% python3 -q
>>> import numpy as np
>>> np.set_printoptions(precision=2, suppress=True, linewidth=120, sign=" ")
>>> data = np.array([[-1, 0, 1, 2, 3, 4, 5],
...     [6, 7, 8, 9, 10, 11, 12],
...     [13, 14, 15, 16, 17, 18, 19],
...     [20, 21, 22, 23, 24, 25, 26],
...     [27, 28, 29, 30, 31, 32, 33],
...     [34, 35, 36, 37, 38, 39, 40],
...     [41, 42, 43, 44, 45, 46, 47]])
>>> round(np.trace(np.linalg.pinv(data) @ data), 2)
np.float64(2.0)
>>> np.unique(data.round(6), axis=0).shape
(7, 7)
>>> print(np.abs(np.diag(np.linalg.qr(data)[1])) > 1e-9)
[ True  True False False False False False]
>>> print(np.linalg.lstsq(data[:-1].T, data[-1])[2])
2
>>> r = np.linalg.matrix_rank(data)
>>> r
np.int64(2)
>>> N = np.linalg.svd(data)[2][r:].T
>>> np.round(N @ N.T, 2) + 0
array([[ 0.54, -0.36, -0.25, -0.14, -0.04,  0.07,  0.18],
       [-0.36,  0.71, -0.21, -0.14, -0.07,  0.  ,  0.07],
       [-0.25, -0.21,  0.82, -0.14, -0.11, -0.07, -0.04],
       [-0.14, -0.14, -0.14,  0.86, -0.14, -0.14, -0.14],
       [-0.04, -0.07, -0.11, -0.14,  0.82, -0.21, -0.25],
       [ 0.07,  0.  , -0.07, -0.14, -0.21,  0.71, -0.36],
       [ 0.18,  0.07, -0.04, -0.14, -0.25, -0.36,  0.54]])
>>> [int(np.linalg.matrix_rank(data[:i])) for i in range(1, len(data) + 1)]
[1, 2, 2, 2, 2, 2, 2]
>>> print([int(np.linalg.matrix_rank(data[:, :j + 1])) for j in range(7)])
[1, 2, 2, 2, 2, 2, 2]
